$ python3 -q
>>> import numpy as np
>>> from numpy import linalg as LA
>>> np.set_printoptions(precision=1, suppress=True, linewidth=120)
>>> feats = np.loadtxt("w.csv", delimiter=",")
>>> feats
array([[ 4. , -0.2,  0.3,  0.2],
       [ 3.7,  0.7, -0.4,  0.3],
       [ 0.8, -1.9, -1. , -2.8],
       [-5.9, -2. , -2. , -6.1]])
>>> M2 = feats / np.sqrt((feats ** 2).mean(axis=1, keepdims=True))
>>> LA.matrix_rank(M2) == LA.matrix_rank(feats)
np.True_
>>> LA.norm(M2, axis=1)
array([2., 2., 2., 2.])
>>> LA.matrix_rank(feats - feats.mean(axis=1, keepdims=True))
np.int64(3)
>>> M2[0]
array([ 2. , -0.1,  0.1,  0.1])
>>> G = feats.T @ feats
>>> G
array([[65.1, 12.1, 10.7, 35.7],
       [12.1,  8.1,  5.6, 17.7],
       [10.7,  5.6,  5.2, 14.9],
       [35.7, 17.7, 14.9, 45.2]])
>>> np.allclose(G, G.T)
True
>>> LA.matrix_rank(G)
np.int64(4)
>>> LA.eigvalsh(G)[::-1]
array([100.5,  22. ,   1.2,   0.1])
>>> round(np.trace(G), 1), round(float((feats ** 2).sum()), 1)
(np.float64(123.7), 123.7)
>>> LA.svd(feats, compute_uv=False) ** 2
array([100.5,  22. ,   1.2,   0.1])
>>> (feats @ feats.T).shape
(4, 4)
>>> vals, V = LA.eig(feats)
>>> np.sort(LA.eigvals(feats.T))
array([-6.9, -0.5,  1.3,  3.7])
>>> round(np.prod(vals), 1)
np.float64(17.9)
>>> np.sort(LA.eigvals(feats @ feats))
array([ 0.3,  1.8, 13.5, 47.3])
>>> np.round(feats @ V[:, 0] - vals[0] * V[:, 0], 1) + 0
array([0., 0., 0., 0.])
>>> np.sort(LA.eigvals(LA.inv(feats)))
array([-1.9, -0.1,  0.3,  0.7])
>>> rng = np.random.default_rng(15694)
>>> labels = rng.permutation(4)
>>> M2 = feats[:, labels] * rng.choice([-1, 1], 4)
>>> M2
array([[-0.2, -4. ,  0.2,  0.3],
       [-0.3, -3.7, -0.7, -0.4],
       [ 2.8, -0.8,  1.9, -1. ],
       [ 6.1,  5.9,  2. , -2. ]])
>>> left, _, Vh = LA.svd(feats.T @ M2)
>>> np.round(LA.lstsq(feats, M2)[0], 1) + 0
array([[ 0., -1.,  0.,  0.],
       [ 0.,  0., -1.,  0.],
       [ 0.,  0.,  0.,  1.],
       [-1.,  0.,  0.,  0.]])
>>> vec = np.array([1, 1, 2, 9])
>>> y = feats @ vec
>>> y
array([  6.2,   6.3, -28.3, -66.8])
>>> np.round(LA.solve(feats.T, feats[2]), 1) + 0
array([0., 0., 1., 0.])
>>> np.round(LA.solve(feats, feats[:, 1]), 1) + 0
array([0., 1., 0., 0.])
>>> LA.solve(feats, y)
array([1., 1., 2., 9.])
>>> F = np.load("block17.npy")
>>> F
array([[2, 0, 0],
       [1, 1, 0],
       [2, 2, 0]])
>>> # triangular, det is the product of the diagonal
>>> np.argsort(-LA.norm(F, axis=0).round(6), kind="stable")[:3]
array([0, 1, 2])
>>> LA.cond(F) > 100
np.True_
